$ python3 -q
>>> import numpy as np
>>> np.set_printoptions(precision=1, suppress=True, linewidth=140, floatmode="fixed")
>>> rd = lambda a: np.round(a, 1) + 0
>>> F = np.load("mat.npy")
>>> F
array([[ 1.8, -2.1, -4.2, -5.7, -5.2],
       [ 0.5, -2.9, -3.6, -2.8, -6.4],
       [-7.3,  2.1,  2.8, -2.1, -4.0],
       [ 0.4, -2.0, -2.3, -4.5, -6.3],
       [-6.2,  2.3,  4.1, -3.1, -2.6],
       [-5.6,  0.4,  1.4, -2.3, -5.1],
       [-6.6,  0.8,  5.5, -4.3, -3.7],
       [-4.7,  0.6,  3.9, -3.7, -4.8],
       [-5.7,  1.6,  3.5, -3.4, -2.8],
       [-0.4, -1.6, -2.3, -1.7, -6.0],
       [-6.1,  3.2,  2.2, -2.6, -3.6],
       [-6.0,  3.2,  3.9, -3.2, -3.7],
       [-6.6,  0.1,  3.4, -2.7, -4.3],
       [-6.2,  0.5,  3.6, -3.2, -4.3],
       [ 0.5, -1.9, -5.1, -1.4, -5.7],
       [-7.3,  0.4,  2.9, -3.7, -5.3],
       [-6.3,  1.6,  5.0, -1.8, -3.3],
       [-6.3,  0.6,  3.6, -1.6, -3.5],
       [ 1.4, -2.5, -3.0, -2.2, -6.8],
       [-6.1,  0.1,  2.9, -3.8, -4.6]])
>>> idx = F[:, 4] > np.median(F[:, 4])
>>> r0 = F[idx].mean(axis=0) - F[~idx].mean(axis=0)
>>> rd(r0)
array([-4.4,  2.8,  4.7,  0.4,  2.0])
>>> J = np.load("data.npy")
>>> J
array([[3, 0, 0, 0, 0, 0],
       [2, 0, 0, 0, 0, 0],
       [3, 0, 3, 0, 0, 0],
       [1, 1, 3, 2, 0, 0],
       [1, 3, 1, 0, 3, 0],
       [0, 0, 1, 3, 1, 3]])
>>> x = np.array([-1, -3, 3, -2, -2, 2])
>>> h = np.maximum(J @ x, 0)
>>> print(h)
[0 0 6 1 0 1]
>>> rd(np.tanh(J @ x))
array([-1.0, -1.0,  1.0,  0.8, -1.0,  0.8])
>>> np.flatnonzero(h > 1e-9)
array([2, 3, 5])
>>> U, sigma, vt = np.linalg.svd(J)
>>> evecs = vt[:(sigma > 1e-8).sum()]
>>> rng = np.random.default_rng(7870)
>>> x = J[1] + 3 * J[0] + rng.integers(2) * np.eye(6)[0]
>>> x
array([11.0,  0.0,  0.0,  0.0,  0.0,  0.0])
>>> print(rd(evecs.T @ evecs))
[[ 1.0  0.0  0.0  0.0  0.0  0.0]
 [ 0.0  0.7  0.0  0.2  0.3 -0.3]
 [ 0.0  0.0  1.0  0.0  0.0  0.0]
 [ 0.0  0.2  0.0  0.9 -0.2  0.1]
 [ 0.0  0.3  0.0 -0.2  0.7  0.3]
 [ 0.0 -0.3  0.0  0.1  0.3  0.8]]
>>> np.allclose(evecs.T @ evecs @ x, x)
True
>>> rd(np.linalg.norm(x - evecs.T @ evecs @ x))
np.float64(0.0)
>>> r = np.linalg.matrix_rank(J)
>>> print(r)
5
>>> null = np.linalg.svd(J)[2][r:].T
>>> rd(null @ null.T)
array([[ 0.0,  0.0,  0.0,  0.0,  0.0,  0.0],
       [ 0.0,  0.3,  0.0, -0.2, -0.3,  0.3],
       [ 0.0,  0.0,  0.0,  0.0,  0.0,  0.0],
       [ 0.0, -0.2,  0.0,  0.1,  0.2, -0.1],
       [ 0.0, -0.3,  0.0,  0.2,  0.3, -0.3],
       [ 0.0,  0.3,  0.0, -0.1, -0.3,  0.2]])
>>> rd(null[:, 0] / null[np.abs(null[:, 0]).round(6).argmax(), 0])
array([ 0.0,  1.0,  0.0, -0.5, -1.0,  0.8])
>>> [int(np.linalg.matrix_rank(np.delete(J, i, axis=0))) for i in range(6)]
[5, 5, 4, 4, 4, 4]
